In [1]: import numpy as np

In [2]: np.set_printoptions(precision=2, suppress=True, linewidth=100)

In [3]: X = np.array([[1.8, -0.6, 0.1, 0.7], [0.2, 0.2, 1.7, -0.3], [-0.4, -1.6, 0.8, 0.4]])

In [4]: rng = np.random.default_rng(569474)

In [5]: X[0] = X[1] + 0.3 * rng.normal(size=4)

In [6]: X
Out[6]: 
array([[ 0.3 , -0.09,  1.82, -0.31],
       [ 0.2 ,  0.2 ,  1.7 , -0.3 ],
       [-0.4 , -1.6 ,  0.8 ,  0.4 ]])

In [7]: r0 = np.array([0, 1])

In [8]: np.cross(X[1, :3], X[2, :3])
Out[8]: array([ 2.88, -0.84, -0.24])

In [9]: np.array([np.convolve(row, r0, "same") for row in X])
Out[9]: 
array([[ 0.  ,  0.3 , -0.09,  1.82],
       [ 0.  ,  0.2 ,  0.2 ,  1.7 ],
       [ 0.  , -0.4 , -1.6 ,  0.8 ]])

In [10]: np.convolve(X[1], r0)
Out[10]: array([ 0. ,  0.2,  0.2,  1.7, -0.3])

In [11]: U, sig, Vh = np.linalg.svd(X)

In [12]: sig
Out[12]: array([2.68, 1.7 , 0.13])

In [13]: M2 = U[:, :2] @ np.diag(sig[:2]) @ Vh[:2]

In [14]: np.linalg.matrix_rank(M2)
Out[14]: np.int64(2)

In [15]: np.linalg.matrix_rank(X, rtol=0.05)
Out[15]: np.int64(2)

In [16]: np.linalg.matrix_rank(X, rtol=0.1)
Out[16]: np.int64(2)

In [17]: [round(float(x), 2) for x in np.linalg.svd(X, compute_uv=False)[:3]]
Out[17]: [2.68, 1.7, 0.13]

In [18]: np.linalg.cond(X) > 100
Out[18]: np.False_

In [19]: M2 = X + rng.integers(-2, 3, (3, 2)) @ rng.integers(-2, 3, (2, 4))

In [20]: M2
Out[20]: 
array([[-5.7 ,  2.91, -0.18, -6.31],
       [ 0.2 ,  0.2 ,  1.7 , -0.3 ],
       [ 1.6 , -2.6 , -1.2 ,  2.4 ]])

In [21]: np.abs(M2 - X).sum(axis=1)
Out[21]: array([17.,  0.,  7.])

In [22]: M = np.array([[1, 0, 0, 0], [0, 0, 0, 1], [0, 1, 0, 0], [0, 0, 1, 0]])

In [23]: # 2 groups of indices that never mix

In [24]: r0, g = M[2], M[0]

In [25]: r0 @ r0
Out[25]: np.int64(1)

In [26]: pr = (r0 @ g) / (r0 @ r0) * r0

In [27]: (g - pr) @ r0
Out[27]: np.float64(0.0)

In [28]: np.outer(r0, g)
Out[28]: 
array([[0, 0, 0, 0],
       [1, 0, 0, 0],
       [0, 0, 0, 0],
       [0, 0, 0, 0]])

In [29]: round(float(np.linalg.det(M)), 2)
Out[29]: 1.0

In [30]: np.allclose(M @ M.T, M.T @ M)
Out[30]: True

In [31]: M @ M
Out[31]: 
array([[1, 0, 0, 0],
       [0, 0, 1, 0],
       [0, 0, 0, 1],
       [0, 1, 0, 0]])

In [32]: np.round(np.abs(np.linalg.eigvals(M)).max(), 2)
Out[32]: np.float64(1.0)

In [33]: np.linalg.matrix_power(M, 4)
Out[33]: 
array([[1, 0, 0, 0],
       [0, 0, 0, 1],
       [0, 1, 0, 0],
       [0, 0, 1, 0]])

In [34]: np.linalg.determinant(M)
---------------------------------------------------------------------------
AttributeError                            Traceback (most recent call last)
Cell In[34], line 1
----> 1 np.linalg.determinant(M)

AttributeError: module 'numpy.linalg' has no attribute 'determinant'

In [35]: np.trace(M)
Out[35]: np.int64(1)

In [36]: np.sort(np.abs(np.linalg.eigvals(M)))
Out[36]: array([1., 1., 1., 1.])

In [37]: np.sort(np.linalg.eigvals(M).real)
Out[37]: array([-0.5, -0.5,  1. ,  1. ])

In [38]: M @ M
Out[38]: 
array([[1, 0, 0, 0],
       [0, 0, 1, 0],
       [0, 0, 0, 1],
       [0, 1, 0, 0]])

In [39]: (np.linalg.matrix_power((M != 0) + (M.T != 0) + np.eye(4), 4) > 0).astype(int)
Out[39]: 
array([[1, 0, 0, 0],
       [0, 1, 1, 1],
       [0, 1, 1, 1],
       [0, 1, 1, 1]])

In [40]: x = np.array([-4, 4, -5, 1])

In [41]: np.linalg.inv(M)
Out[41]: 
array([[1., 0., 0., 0.],
       [0., 0., 1., 0.],
       [0., 0., 0., 1.],
       [0., 1., 0., 0.]])

In [42]: 4 - np.linalg.matrix_rank(M - np.eye(4), tol=1e-8)
Out[42]: np.int64(2)

In [43]: np.sort(np.abs(np.degrees(np.angle(np.linalg.eigvals(M)))))
Out[43]: array([  0.,   0., 120., 120.])

In [44]: x = np.array([-1, 2, -1, -1])

In [45]: (M @ x).argmax()
Out[45]: np.int64(2)

In [46]: M @ x
Out[46]: array([-1, -1,  2, -1])

In [47]: np.sign((M @ x).round(6))
Out[47]: array([-1, -1,  1, -1])

In [48]: M * x
Out[48]: 
array([[-1,  0,  0,  0],
       [ 0,  0,  0, -1],
       [ 0,  2,  0,  0],
       [ 0,  0, -1,  0]])

In [49]: feats = np.array([[-9, -3, 0, 0], [-3, -9, -3, 0], [0, -3, -9, -3], [0, 0, -3, -9]])

In [50]: # symmetric, so the eigenvalues are real

In [51]: lab = rng.permutation(4)

In [52]: lab
Out[52]: array([1, 2, 3, 0])

In [53]: M2 = feats[lab][:, lab]

In [54]: round(np.linalg.det(M2), 2), np.round(np.linalg.det(feats[lab]), 2)
Out[54]: (np.float64(4455.0), np.float64(-4455.0))

In [55]: M2
Out[55]: 
array([[-9, -3,  0, -3],
       [-3, -9, -3,  0],
       [ 0, -3, -9,  0],
       [-3,  0,  0, -9]])

In [56]: np.allclose(M2, feats)
Out[56]: False

In [57]: K = np.array([[0, 0, 8],
    ...:     [0, 0, 2],
    ...:     [0, 0, 2],
    ...:     [10, 0, 0],
    ...:     [10, 0, 0],
    ...:     [1, 0, 0],
    ...:     [10, 0, 0],
    ...:     [1, 0, 0],
    ...:     [10, 0, 0],
    ...:     [7, 0, 0],
    ...:     [10, 0, 0],
    ...:     [0, 0, 5],
    ...:     [4, 0, 0],
    ...:     [7, 0, 0],
    ...:     [1, 0, 0],
    ...:     [1, 0, 0]])

In [58]: K
Out[58]: 
array([[ 0,  0,  8],
       [ 0,  0,  2],
       [ 0,  0,  2],
       [10,  0,  0],
       [10,  0,  0],
       [ 1,  0,  0],
       [10,  0,  0],
       [ 1,  0,  0],
       [10,  0,  0],
       [ 7,  0,  0],
       [10,  0,  0],
       [ 0,  0,  5],
       [ 4,  0,  0],
       [ 7,  0,  0],
       [ 1,  0,  0],
       [ 1,  0,  0]])

In [59]: # rank 2

In [60]: th = np.radians(72)

In [61]: Rm = np.eye(3)

In [62]: Rm[1, 1] = Rm[2, 2] = np.cos(th)

In [63]: Rm[1, 2], Rm[2, 1] = -np.sin(th), np.sin(th)

In [64]: Rm
Out[64]: 
array([[ 1.  ,  0.  ,  0.  ],
       [ 0.  ,  0.31, -0.95],
       [ 0.  ,  0.95,  0.31]])

In [65]: M2 = K @ Rm.T

In [66]: np.allclose(np.linalg.norm(K, axis=1), np.linalg.norm(M2, axis=1))
Out[66]: True

In [67]: U, sig, Vh = np.linalg.svd(K)

In [68]: np.argmax(sig[:-1] / (sig[1:] + 1e-6)) + 1
Out[68]: np.int64(2)

In [69]: M2 = U[:, :2] @ np.diag(sig[:2]) @ Vh[:2]

In [70]: round(np.linalg.norm(K - M2, 2), 2), sig[2]
Out[70]: (np.float64(0.0), np.float64(0.0))

In [71]: np.linalg.matrix_rank(M2)
Out[71]: np.int64(2)

In [72]: x = np.array([2, -1, -1])

In [73]: K @ np.eye(3)[1]
Out[73]: array([0., 0., 0., 0., 0., 0., 0., 0., 0., 0., 0., 0., 0., 0., 0., 0.])

In [74]: (K @ x).argmax()
Out[74]: np.int64(3)

In [75]: K * x
Out[75]: 
array([[ 0,  0, -8],
       [ 0,  0, -2],
       [ 0,  0, -2],
       [20,  0,  0],
       [20,  0,  0],
       [ 2,  0,  0],
       [20,  0,  0],
       [ 2,  0,  0],
       [20,  0,  0],
       [14,  0,  0],
       [20,  0,  0],
       [ 0,  0, -5],
       [ 8,  0,  0],
       [14,  0,  0],
       [ 2,  0,  0],
       [ 2,  0,  0]])

In [76]: K @ (2 * x)
Out[76]: array([-16,  -4,  -4,  40,  40,   4,  40,   4,  40,  28,  40, -10,  16,  28,   4,   4])

In [77]: np.sign((K @ x).round(6))
Out[77]: array([-1, -1, -1,  1,  1,  1,  1,  1,  1,  1,  1, -1,  1,  1,  1,  1])

In [78]: x @ K
---------------------------------------------------------------------------
ValueError                                Traceback (most recent call last)
Cell In[78], line 1
----> 1 x @ K

ValueError: matmul: Input operand 1 has a mismatch in its core dimension 0, with gufunc signature (n?,k),(k,m?)->(n?,m?) (size 16 is different from 3)

In [79]: U, sig, Vh = np.linalg.svd(K)

In [80]: V = Vh[:(sig > 1e-8).sum()]

In [81]: x = K[1] + 2 * K[3] + rng.integers(2) * np.eye(3)[0]

In [82]: x
Out[82]: array([20.,  0.,  2.])

In [83]: np.diag(V.T @ V)
Out[83]: array([1., 0., 1.])

In [84]: V.T @ V
Out[84]: 
array([[1., 0., 0.],
       [0., 0., 0.],
       [0., 0., 1.]])

In [85]: M2 = np.array([[-1, 3], [3, -1]])

In [86]: mat = np.kron(np.eye(2, dtype=int), M2)

In [87]: mat
Out[87]: 
array([[-1,  3,  0,  0],
       [ 3, -1,  0,  0],
       [ 0,  0, -1,  3],
       [ 0,  0,  3, -1]])

In [88]: th = np.radians(36)

In [89]: Rm = np.eye(4)

In [90]: Rm[1, 1] = Rm[0, 0] = np.cos(th)

In [91]: Rm[1, 0], Rm[0, 1] = -np.sin(th), np.sin(th)

In [92]: Rm
Out[92]: 
array([[ 0.81,  0.59,  0.  ,  0.  ],
       [-0.59,  0.81,  0.  ,  0.  ],
       [ 0.  ,  0.  ,  1.  ,  0.  ],
       [ 0.  ,  0.  ,  0.  ,  1.  ]])

In [93]: M2 = mat @ Rm.T

In [94]: np.allclose(np.linalg.norm(mat, axis=1), np.linalg.norm(M2, axis=1))
Out[94]: True

In [95]: np.allclose(mat @ mat.T, M2 @ M2.T)
Out[95]: True

In [96]: M2 = np.linalg.inv(Rm)

In [97]: np.round(np.linalg.det(Rm) * np.linalg.det(M2), 2)
Out[97]: np.float64(1.0)

In [98]: np.linalg.inv(M2)
Out[98]: 
array([[ 0.81,  0.59,  0.  ,  0.  ],
       [-0.59,  0.81,  0.  ,  0.  ],
       [ 0.  ,  0.  ,  1.  ,  0.  ],
       [ 0.  ,  0.  ,  0.  ,  1.  ]])

In [99]: round(np.linalg.slogdet(Rm)[0], 2)
Out[99]: np.float64(1.0)

In [100]: ev, V = np.linalg.eigh(mat)

In [101]: x = np.array([0, 0, 1, 1])

In [102]: V * np.abs(ev) @ V.T
Out[102]: 
array([[ 3., -1.,  0.,  0.],
       [-1.,  3.,  0.,  0.],
       [ 0.,  0.,  3., -1.],
       [ 0.,  0., -1.,  3.]])

In [103]: ev, V = np.linalg.eig(mat)

In [104]: np.round(mat @ V[:, 0] - ev[0] * V[:, 0], 2) + 0
Out[104]: array([0., 0., 0., 0.])

In [105]: ev
Out[105]: array([ 2., -4.,  2., -4.])

In [106]: x = np.array([4, -5, 0, 0])

In [107]: a = np.maximum(mat @ x, 0)

In [108]: mat.T @ a
Out[108]: array([ 51, -17,   0,   0])

In [109]: np.maximum(mat @ x, 0) - np.maximum(-mat @ x, 0)
Out[109]: array([-19,  17,   0,   0])

In [110]: a
Out[110]: array([ 0, 17,  0,  0])

In [111]: np.maximum(mat @ (3 * x), 0)
Out[111]: array([ 0, 51,  0,  0])

In [112]: M2 = np.array([[5, 9, 1]])

In [113]: J = M2.T @ M2

In [114]: J
Out[114]: 
array([[25, 45,  5],
       [45, 81,  9],
       [ 5,  9,  1]])

In [115]: P = np.triu(np.array([[-8, 8, -8], [4, 4, -7], [9, -4, -1]]), 1) + np.eye(3)

In [116]: M2 = P @ J @ np.linalg.inv(P)

In [117]: np.trace(M2), np.trace(J)
Out[117]: (np.float64(107.0), np.int64(107))

In [118]: M2
Out[118]: 
array([[   345.,  -2139., -12144.],
       [    10.,    -62.,   -352.],
       [     5.,    -31.,   -176.]])

In [119]: rank = np.linalg.matrix_rank(J)

In [120]: rank
Out[120]: np.int64(1)

In [121]: N = np.linalg.svd(J)[2][rank:].T

In [122]: N @ N.T
Out[122]: 
array([[ 0.77, -0.42, -0.05],
       [-0.42,  0.24, -0.08],
       [-0.05, -0.08,  0.99]])

In [123]: np.allclose(J @ N, 0)
Out[123]: True

In [124]: np.round(J @ N, 2) + 0
Out[124]: 
array([[0., 0.],
       [0., 0.],
       [0., 0.]])

In [125]: [int(np.linalg.matrix_rank(J[:, :j + 1])) for j in range(3)]
Out[125]: [1, 1, 1]
